>>> import numpy as np
>>> from numpy import linalg as LA
>>> np.set_printoptions(precision=3, suppress=True, linewidth=120, legacy="1.25")
>>> u = np.array([2, -1, -2, -1, 1])
>>> v = np.array([3, 3, 3, -1, 3, 1, 3, -3, 0, 1, -1])
>>> J = np.outer(u, v)
>>> J
array([[ 6,  6,  6, -2,  6,  2,  6, -6,  0,  2, -2],
       [-3, -3, -3,  1, -3, -1, -3,  3,  0, -1,  1],
       [-6, -6, -6,  2, -6, -2, -6,  6,  0, -2,  2],
       [-3, -3, -3,  1, -3, -1, -3,  3,  0, -1,  1],
       [ 3,  3,  3, -1,  3,  1,  3, -3,  0,  1, -1]])
>>> # rows 1 and 3 are equal
>>> U, sv, vt = LA.svd(J)
>>> evecs = vt[:(sv > 1e-8).sum()]
>>> rng = np.random.default_rng(29632)
>>> vec = J[3] + 5 * J[2] + rng.integers(2) * np.eye(11)[9]
>>> vec
array([-33., -33., -33.,  11., -33., -11., -33.,  33.,   0., -10.,  11.])
>>> evecs.T @ evecs
array([[ 0.155,  0.155,  0.155, -0.052,  0.155,  0.052,  0.155, -0.155,  0.   ,  0.052, -0.052],
       [ 0.155,  0.155,  0.155, -0.052,  0.155,  0.052,  0.155, -0.155,  0.   ,  0.052, -0.052],
       [ 0.155,  0.155,  0.155, -0.052,  0.155,  0.052,  0.155, -0.155,  0.   ,  0.052, -0.052],
       [-0.052, -0.052, -0.052,  0.017, -0.052, -0.017, -0.052,  0.052,  0.   , -0.017,  0.017],
       [ 0.155,  0.155,  0.155, -0.052,  0.155,  0.052,  0.155, -0.155,  0.   ,  0.052, -0.052],
       [ 0.052,  0.052,  0.052, -0.017,  0.052,  0.017,  0.052, -0.052,  0.   ,  0.017, -0.017],
       [ 0.155,  0.155,  0.155, -0.052,  0.155,  0.052,  0.155, -0.155,  0.   ,  0.052, -0.052],
       [-0.155, -0.155, -0.155,  0.052, -0.155, -0.052, -0.155,  0.155,  0.   , -0.052,  0.052],
       [ 0.   ,  0.   ,  0.   ,  0.   ,  0.   ,  0.   ,  0.   ,  0.   ,  0.   ,  0.   ,  0.   ],
       [ 0.052,  0.052,  0.052, -0.017,  0.052,  0.017,  0.052, -0.052,  0.   ,  0.017, -0.017],
       [-0.052, -0.052, -0.052,  0.017, -0.052, -0.017, -0.052,  0.052,  0.   , -0.017,  0.017]])
>>> other = np.array([[1, -5], [-4, -5]])
>>> basis = np.array([[9, -3], [2, -4]])
>>> arr = np.kron(other, basis)
>>> arr
array([[  9,  -3, -45,  15],
       [  2,  -4, -10,  20],
       [-36,  12, -45,  15],
       [ -8,  16, -10,  20]])
>>> np.round(LA.det(arr[::-1]), 3)
562500.0
>>> np.einsum("ij,ji->", arr, arr)
5610
